In [1]: import numpy as np

In [2]: np.set_printoptions(precision=3, suppress=True, linewidth=200)

In [3]: M = np.load("block12.npy")

In [4]: print(M)
[[-1.  1.  1.  1.  1.  1.  1.  1.  1.]
 [ 1. -1.  1.  1.  1.  1.  1.  1.  1.]
 [ 1.  1. -1.  1.  1.  1.  1.  1.  1.]
 [ 1.  1.  1. -1.  1.  1.  1.  1.  1.]
 [ 1.  1.  1.  1. -1.  1.  1.  1.  1.]
 [ 1.  1.  1.  1.  1. -1.  1.  1.  1.]
 [ 1.  1.  1.  1.  1.  1. -1.  1.  1.]
 [ 1.  1.  1.  1.  1.  1.  1. -1.  1.]
 [ 1.  1.  1.  1.  1.  1.  1.  1. -1.]]

In [5]: t = np.radians(45)

In [6]: Rm = np.eye(9)

In [7]: Rm[2, 2] = Rm[3, 3] = np.cos(t)

In [8]: Rm[2, 3], Rm[3, 2] = -np.sin(t), np.sin(t)

In [9]: print(Rm)
[[ 1.     0.     0.     0.     0.     0.     0.     0.     0.   ]
 [ 0.     1.     0.     0.     0.     0.     0.     0.     0.   ]
 [ 0.     0.     0.707 -0.707  0.     0.     0.     0.     0.   ]
 [ 0.     0.     0.707  0.707  0.     0.     0.     0.     0.   ]
 [ 0.     0.     0.     0.     1.     0.     0.     0.     0.   ]
 [ 0.     0.     0.     0.     0.     1.     0.     0.     0.   ]
 [ 0.     0.     0.     0.     0.     0.     1.     0.     0.   ]
 [ 0.     0.     0.     0.     0.     0.     0.     1.     0.   ]
 [ 0.     0.     0.     0.     0.     0.     0.     0.     1.   ]]

In [10]: M2 = M @ Rm.T

In [11]: print(np.allclose(np.linalg.norm(M, axis=1), np.linalg.norm(M2, axis=1)))
True

In [12]: print(M2.round(3) + 0)
[[-1.     1.     0.     1.414  1.     1.     1.     1.     1.   ]
 [ 1.    -1.     0.     1.414  1.     1.     1.     1.     1.   ]
 [ 1.     1.    -1.414  0.     1.     1.     1.     1.     1.   ]
 [ 1.     1.     1.414  0.     1.     1.     1.     1.     1.   ]
 [ 1.     1.     0.     1.414 -1.     1.     1.     1.     1.   ]
 [ 1.     1.     0.     1.414  1.    -1.     1.     1.     1.   ]
 [ 1.     1.     0.     1.414  1.     1.    -1.     1.     1.   ]
 [ 1.     1.     0.     1.414  1.     1.     1.    -1.     1.   ]
 [ 1.     1.     0.     1.414  1.     1.     1.     1.    -1.   ]]

In [13]: print(np.round(Rm @ Rm, 3) + 0)
[[ 1.  0.  0.  0.  0.  0.  0.  0.  0.]
 [ 0.  1.  0.  0.  0.  0.  0.  0.  0.]
 [ 0.  0.  0. -1.  0.  0.  0.  0.  0.]
 [ 0.  0.  1.  0.  0.  0.  0.  0.  0.]
 [ 0.  0.  0.  0.  1.  0.  0.  0.  0.]
 [ 0.  0.  0.  0.  0.  1.  0.  0.  0.]
 [ 0.  0.  0.  0.  0.  0.  1.  0.  0.]
 [ 0.  0.  0.  0.  0.  0.  0.  1.  0.]
 [ 0.  0.  0.  0.  0.  0.  0.  0.  1.]]

In [14]: print(np.sort(np.linalg.eigvals(Rm).real))
[0.707 0.707 1.    1.    1.    1.    1.    1.    1.   ]

In [15]: w, evecs = np.linalg.eigh(M)

In [16]: print(w.sum(), np.trace(M))
-9.0 -9.0

In [17]: print((w > 1e-8).sum(), (w < -1e-8).sum())
1 8

In [18]: print(np.linalg.eigvalsh(M @ M))
[ 4.  4.  4.  4.  4.  4.  4.  4. 49.]

In [19]: print(np.abs(evecs[:, -1]).round(6).argmax())
0

In [20]: print(evecs @ np.diag(w) @ evecs.T)
[[-1.  1.  1.  1.  1.  1.  1.  1.  1.]
 [ 1. -1.  1.  1.  1.  1.  1.  1.  1.]
 [ 1.  1. -1.  1.  1.  1.  1.  1.  1.]
 [ 1.  1.  1. -1.  1.  1.  1.  1.  1.]
 [ 1.  1.  1.  1. -1.  1.  1.  1.  1.]
 [ 1.  1.  1.  1.  1. -1.  1.  1.  1.]
 [ 1.  1.  1.  1.  1.  1. -1.  1.  1.]
 [ 1.  1.  1.  1.  1.  1.  1. -1.  1.]
 [ 1.  1.  1.  1.  1.  1.  1.  1. -1.]]

In [21]: M2 = np.array([[-3], [4], [2], [-2], [-4]])

In [22]: W0 = np.block([[np.zeros((5, 5)), M2], [M2.T, np.zeros((1, 1))]])

In [23]: print(W0)
[[ 0.  0.  0.  0.  0. -3.]
 [ 0.  0.  0.  0.  0.  4.]
 [ 0.  0.  0.  0.  0.  2.]
 [ 0.  0.  0.  0.  0. -2.]
 [ 0.  0.  0.  0.  0. -4.]
 [-3.  4.  2. -2. -4.  0.]]

In [24]: # looks like rank 2

In [25]: left, sigma, Vt = np.linalg.svd(W0)

In [26]: evecs = Vt[:(sigma > 1e-8).sum()]

In [27]: rng = np.random.default_rng(542)

In [28]: x0 = W0[3] + -3 * W0[0] + rng.integers(2) * np.eye(6)[2]

In [29]: print(x0)
[0. 0. 1. 0. 0. 7.]

In [30]: print(evecs.T @ evecs)
[[ 0.184 -0.245 -0.122  0.122  0.245  0.   ]
 [-0.245  0.327  0.163 -0.163 -0.327  0.   ]
 [-0.122  0.163  0.082 -0.082 -0.163  0.   ]
 [ 0.122 -0.163 -0.082  0.082  0.163  0.   ]
 [ 0.245 -0.327 -0.163  0.163  0.327  0.   ]
 [ 0.     0.     0.     0.     0.     1.   ]]

In [31]: print(np.allclose(evecs.T @ evecs @ x0, x0))
False

In [32]: print(np.linalg.matrix_rank(np.vstack([W0, x0])))
3

In [33]: print(np.diag(evecs.T @ evecs))
[0.184 0.327 0.082 0.082 0.327 1.   ]

In [34]: left, sigma, Vt = np.linalg.svd(W0)

In [35]: print(sigma)
[ 7.  7.  0.  0.  0. -0.]

In [36]: M2 = left[:, :2] @ np.diag(sigma[:2]) @ Vt[:2]

In [37]: print(np.linalg.matrix_rank(M2))
2

In [38]: print(round(np.abs(W0 - M2).max(), 3))
0.0

In [39]: print(np.linalg.matrix_rank(W0, rtol=0.05))
2

In [40]: print(round(float(np.linalg.norm(W0 - M2) / np.linalg.norm(W0)), 3))
0.0

In [41]: print(np.all(np.linalg.eigvalsh(W0) > 0))
False

In [42]: print([round(float(np.linalg.det(W0[:i, :i])), 2) + 0 for i in range(1, 7)])
[0.0, 0.0, 0.0, 0.0, 0.0, 0.0]

In [43]: t = np.radians(72)

In [44]: Rm = np.eye(6)

In [45]: Rm[5, 5] = Rm[1, 1] = np.cos(t)

In [46]: Rm[5, 1], Rm[1, 5] = -np.sin(t), np.sin(t)

In [47]: print(Rm)
[[ 1.     0.     0.     0.     0.     0.   ]
 [ 0.     0.309  0.     0.     0.     0.951]
 [ 0.     0.     1.     0.     0.     0.   ]
 [ 0.     0.     0.     1.     0.     0.   ]
 [ 0.     0.     0.     0.     1.     0.   ]
 [ 0.    -0.951  0.     0.     0.     0.309]]

In [48]: M2 = W0 @ Rm.T

In [49]: print(np.allclose(W0 @ W0.T, M2 @ M2.T))
True

In [50]: print(np.allclose(np.linalg.norm(W0, axis=1), np.linalg.norm(M2, axis=1)))
True

In [51]: M2 = np.array([[2, 1, 0], [1, 2, 1], [0, 0, 1], [2, 2, 1], [2, 2, 2], [2, 1, 0]])

In [52]: print(np.vstack([W0, M2.T]).shape)
(9, 6)

In [53]: print(np.einsum("ij,ij->i", W0, W0))
[ 9. 16.  4.  4. 16. 49.]

In [54]: print(np.einsum("ik,kj->ij", W0, M2))
[[ -6.  -3.   0.]
 [  8.   4.   0.]
 [  4.   2.   0.]
 [ -4.  -2.   0.]
 [ -8.  -4.   0.]
 [-14.  -7.  -4.]]

In [55]: print(np.linalg.matrix_rank(np.vstack([W0, M2.T])))
5

In [56]: print(np.einsum("ik,kj->ji", W0, M2))
[[ -6.   8.   4.  -4.  -8. -14.]
 [ -3.   4.   2.  -2.  -4.  -7.]
 [  0.   0.   0.   0.   0.  -4.]]

In [57]: K = np.load("arr.npy")

In [58]: print(K)
[[0 0 0 0 0]
 [0 0 0 0 2]
 [0 2 0 0 0]
 [2 0 0 0 0]
 [0 1 0 0 0]
 [0 2 0 0 0]
 [0 0 1 0 0]]

In [59]: # row 5 repeats row 2

In [60]: print(K.T @ K)
[[4 0 0 0 0]
 [0 9 0 0 0]
 [0 0 1 0 0]
 [0 0 0 0 0]
 [0 0 0 0 4]]

In [61]: print(np.linalg.norm(K, axis=0))
[2. 3. 1. 0. 2.]

In [62]: rk = np.linalg.matrix_rank(K)

In [63]: print(rk)
4

In [64]: null = np.linalg.svd(K)[2][rk:].T

In [65]: print([int(np.linalg.matrix_rank(K[:i])) for i in range(1, len(K) + 1)])
[0, 1, 2, 3, 3, 3, 4]

In [66]: print(K @ null)
[[0.]
 [0.]
 [0.]
 [0.]
 [0.]
 [0.]
 [0.]]

In [67]: print(null @ null.T)
[[0. 0. 0. 0. 0.]
 [0. 0. 0. 0. 0.]
 [0. 0. 0. 0. 0.]
 [0. 0. 0. 1. 0.]
 [0. 0. 0. 0. 0.]]

In [68]: print(np.argsort(-np.linalg.norm(K, axis=0).round(6), kind="stable")[:3])
[1 0 4]

In [69]: print(np.linalg.cond(K) > 100)
True

In [70]: print(round(np.linalg.norm(K, 2) / np.linalg.norm(K), 3))
0.707

In [71]: E = np.loadtxt("layer11.csv", delimiter=",")

In [72]: print(E)
[[  8.432   8.7     8.8     5.302  -6.818  -8.111  -8.572  -1.551]
 [  7.762  10.065   8.903   8.129  -5.908  -8.162  -8.322  -0.145]
 [  8.01    9.98    9.221   5.753  -6.756  -8.187  -9.357  -0.31 ]
 [  9.935  10.543   8.345   6.297  -5.938  -8.734  -8.423  -0.294]
 [  8.746   8.555   8.386   6.266  -5.687  -8.688  -7.158  -1.648]
 [  8.988   9.381   7.842   8.01   -5.362  -8.354  -7.977   1.526]
 [  6.857  10.379  10.152   6.304  -7.55   -9.326 -10.314  -0.002]
 [  9.337   9.805   8.243   6.178  -6.208 -12.776  -9.072  -1.044]
 [  7.946  10.584   7.618   7.401  -3.992  -8.336  -8.563  -0.603]
 [  8.034   8.914   8.565   7.774  -7.827  -9.964  -7.715   0.46 ]
 [  9.184   9.85    8.859   6.102  -5.92   -9.779 -10.147   0.878]
 [ 10.662   9.406   7.408   6.183  -6.072  -9.655  -6.696   1.415]
 [  9.387   8.202   9.692   5.89   -5.549  -9.161  -6.718   0.717]
 [  8.623   7.55    9.82    5.169  -7.661  -8.822  -9.946  -0.505]
 [ 10.466   8.691   9.291   4.405  -4.342  -9.245  -9.92    0.857]
 [ 10.114   9.153  10.463   5.633  -5.798  -9.64   -9.402  -0.104]
 [ 10.546  10.46    7.513   6.58   -5.821 -10.747  -9.482   1.545]
 [  8.924   9.06   10.831   6.737  -5.511 -10.464  -7.963   0.934]
 [  7.993   9.018   9.829   6.926  -5.312  -6.892  -9.033  -0.809]
 [  8.148  10.231   8.865   5.951  -5.722  -7.977  -7.315   0.602]
 [  8.61    7.167  10.084   6.92   -4.466  -9.654  -8.91   -0.559]
 [  7.834   8.405   7.608   6.731  -5.842 -10.944  -9.471  -1.304]
 [  8.461   9.847   7.512   6.497  -6.396  -7.031  -9.37   -1.553]
 [  7.716   8.36    9.805   5.145  -6.957  -8.701  -9.277   0.658]
 [  8.377  10.008   8.257   6.367  -6.917  -8.98   -8.942   1.063]
 [  9.167   8.987   6.849   3.698  -5.351  -9.145 -11.081  -0.45 ]
 [  8.753  11.734  10.868   6.948  -6.6    -9.279  -8.767   0.106]
 [  8.249   9.929   8.282   5.453  -6.393  -9.372  -7.062   1.66 ]
 [  9.205   7.935   9.455   5.33   -7.42   -9.291  -8.36    0.66 ]
 [  8.632   8.399   9.266   6.384  -6.128  -9.672  -8.864  -0.421]]

In [73]: f = np.array([1, -3])

In [74]: print(np.cross(E[4, :3], E[20, :3]))
[ 26.166 -15.991 -10.976]

In [75]: print(np.convolve(E[4], f))
[  8.746 -17.683 -17.279 -18.892 -24.485   8.373  18.906  19.826   4.944]
